% python3 -q
>>> import numpy as np
>>> np.set_printoptions(precision=1, suppress=True, linewidth=140, floatmode="fixed")
>>> X = np.load("arr.npy")
>>> X
array([[ 1, -2,  4],
       [ 1, -1,  1],
       [ 1,  0,  0]])
>>> Uu, sig, VT = np.linalg.svd(X, full_matrices=False)
>>> np.allclose(Uu * sig @ VT, X)
True
>>> np.abs(Uu[:, 0]).round(6).argmax()
np.int64(0)
>>> Uu.shape, sig.shape, VT.shape
((3, 3), (3,), (3, 3))
>>> np.round(Uu.T @ X @ VT.T, 1) + 0
array([[4.8, 0.0, 0.0],
       [0.0, 1.2, 0.0],
       [0.0, 0.0, 0.3]])
>>> arr = np.load("dump.npy")
>>> arr
array([[ 5,  6,  0],
       [ 6,  9,  0],
       [ 0,  0,  1],
       [ 1,  0,  7],
       [ 0,  0,  7],
       [ 3,  0,  3],
       [ 0,  0,  5],
       [ 0,  0,  1],
       [ 0,  0,  7],
       [ 0,  0,  1],
       [ 9, 10,  0],
       [ 4,  0,  5],
       [ 3,  0,  3],
       [ 0,  0,  5],
       [ 8, 11,  0],
       [ 0,  0,  0],
       [ 0,  0,  0],
       [10, 13,  0],
       [ 8, 11,  0],
       [ 4,  3,  1],
       [ 1,  2,  0],
       [ 0,  0,  3],
       [ 4,  0,  5],
       [ 1,  0,  3],
       [ 6,  1,  5],
       [ 9, 14,  0],
       [ 5,  6,  0]])
>>> # rows 2 and 7 are equal
>>> Uu, sig = np.linalg.svd(arr)
Traceback (most recent call last):
  File "<python-input-12>", line 1, in <module>
    Uu, sig = np.linalg.svd(arr)
    ^^^^^^^
ValueError: too many values to unpack (expected 2)
>>> Uu, sig, VT = np.linalg.svd(arr, full_matrices=False)
>>> np.abs(Uu[:, 0]).round(6).argmax()
np.int64(25)
>>> round(np.sqrt((sig ** 2).sum()), 1), round(np.linalg.norm(arr), 1)
(np.float64(42.0), np.float64(42.0))
>>> np.round(Uu.T @ Uu, 1) + 0
array([[1.0, 0.0, 0.0],
       [0.0, 1.0, 0.0],
       [0.0, 0.0, 1.0]])
>>> (sig > 1e-8).sum()
np.int64(3)
>>> x = np.array([1, 0, 1])
>>> target = arr @ x
>>> np.round(np.linalg.pinv(arr) @ arr, 1) + 0
array([[1.0, 0.0, 0.0],
       [0.0, 1.0, 0.0],
       [0.0, 0.0, 1.0]])
>>> np.round(np.linalg.solve(arr.T @ arr, arr.T @ target), 1) + 0
array([1.0, 0.0, 1.0])
>>> target
array([ 5,  6,  1,  8,  7,  6,  5,  1,  7,  1,  9,  9,  6,  5,  8,  0,  0, 10,  8,  5,  1,  3,  9,  4, 11,  9,  5])
>>> np.round(np.linalg.lstsq(arr, target)[0], 1) + 0
array([1.0, 0.0, 1.0])
>>> rng = np.random.default_rng(584)
>>> target = target + 0.3 * rng.normal(size=27)
>>> target
array([ 4.9,  5.6,  0.7,  8.5,  7.1,  6.2,  4.8,  0.4,  7.3,  1.2,  8.6,  8.8,  6.6,  4.9,  8.1,  0.1, -0.1, 10.1,  7.7,  4.9,  1.3,  3.3,
        9.3,  3.9, 10.6,  9.2,  4.0])
>>> coef, *_ = np.linalg.lstsq(arr, target)
>>> coef.round(1) + 0
array([1.0, 0.0, 1.0])
>>> coef.round()
array([1.0, 0.0, 1.0])
>>> np.round(arr.T @ (target - arr @ coef), 1) + 0
array([0.0, 0.0, 0.0])
>>> [round(float(np.linalg.norm(np.linalg.solve(arr.T @ arr + lam * np.eye(3), arr.T @ target))), 2) for lam in (0, 1, 10, 100)]
[1.41, 1.4, 1.35, 1.09]
>>> hat = arr @ np.linalg.solve(arr.T @ arr, arr.T)
>>> np.allclose(hat @ hat, hat)
True
>>> np.round(np.diag(hat), 1) + 0
array([0.0, 0.1, 0.0, 0.2, 0.2, 0.1, 0.1, 0.0, 0.2, 0.0, 0.2, 0.2, 0.1, 0.1, 0.1, 0.0, 0.0, 0.2, 0.1, 0.0, 0.0, 0.0, 0.2, 0.0, 0.3, 0.3,
       0.0])
